% ipython --no-banner

In [1]: import numpy as np

In [2]: np.set_printoptions(precision=2, suppress=True, linewidth=120)

In [3]: def rnd(a):
   ...:     return np.round(a, 2) + 0
   ...: 

In [4]: J = np.loadtxt("block14.csv", delimiter=",")

In [5]: print(J)
[[-1.04  1.72 -2.   -2.87]
 [ 3.   -0.9   0.5  -1.7 ]
 [-1.    1.6  -2.   -2.9 ]]

In [6]: print([round(float(x), 2) for x in np.linalg.svd(J, compute_uv=False)[:3]])
[5.68, 3.59, 0.07]

In [7]: x = np.array([3, 1, -4, -1])

In [8]: print(J * x)
[[-3.12  1.72  8.    2.87]
 [ 9.   -0.9  -2.    1.7 ]
 [-3.    1.6   8.    2.9 ]]

In [9]: print(rnd((J * x).sum(axis=1)))
[9.47 7.8  9.5 ]

In [10]: print(J @ np.eye(4)[1])
[ 1.72 -0.9   1.6 ]

In [11]: print((J @ x).argmax())
2

In [12]: print(rnd(J @ np.ones(4)))
[-4.19  0.9  -4.3 ]

In [13]: print(np.sign((J @ x).round(6)))
[1. 1. 1.]

In [14]: print(rnd(np.einsum("ij,j->i", J, x)))
[9.47 7.8  9.5 ]

In [15]: left, sigma, Vt = np.linalg.svd(J)

In [16]: print(rnd(sigma))
[5.68 3.59 0.07]

In [17]: other = left[:, :2] @ np.diag(sigma[:2]) @ Vt[:2]

In [18]: print(rnd(other))
[[-1.06  1.68 -2.01 -2.88]
 [ 3.   -0.9   0.5  -1.7 ]
 [-0.98  1.64 -1.99 -2.89]]

In [19]: print(rnd(np.linalg.norm(J - other) / np.linalg.norm(J)))
0.01

In [20]: A = np.loadtxt("dump.csv", delimiter=",")

In [21]: print(A)
[[21. -6.  2.]
 [-6. 18.  3.]
 [ 2.  3.  5.]]

In [22]: # symmetric

In [23]: L = np.linalg.cholesky(A)

In [24]: print(rnd(L @ L.T))
[[21. -6.  2.]
 [-6. 18.  3.]
 [ 2.  3.  5.]]

In [25]: print(rnd(L))
[[ 4.58  0.    0.  ]
 [-1.31  4.04  0.  ]
 [ 0.44  0.88  2.01]]

In [26]: print(rnd(np.diag(L) ** 2))
[21.   16.29  4.03]

In [27]: print(rnd(A / np.sqrt(np.outer(np.diag(A), np.diag(A)))))
[[ 1.   -0.31  0.2 ]
 [-0.31  1.    0.32]
 [ 0.2   0.32  1.  ]]

In [28]: def softmax(z):
    ...:     e = np.exp(z - z.max(axis=-1, keepdims=True))
    ...:     return e / e.sum(axis=-1, keepdims=True)
    ...: 

In [29]: print(rnd(softmax(10 * L[1])))
[0. 1. 0.]

In [30]: print(rnd(softmax(L).sum(axis=1)))
[1. 1. 1.]

In [31]: print(rnd(softmax(L[1] + 2)))
[0.   0.98 0.02]

In [32]: scores = L @ L.T / np.sqrt(3)

In [33]: print(rnd(softmax(scores)))
[[1.   0.   0.  ]
 [0.   1.   0.  ]
 [0.12 0.21 0.67]]

In [34]: print(rnd(softmax(scores + np.triu(np.full(scores.shape, -np.inf), 1))))
[[1.   0.   0.  ]
 [0.   1.   0.  ]
 [0.12 0.21 0.67]]

In [35]: print(rnd(softmax(scores)[1] @ L))
[-1.31  4.04  0.  ]
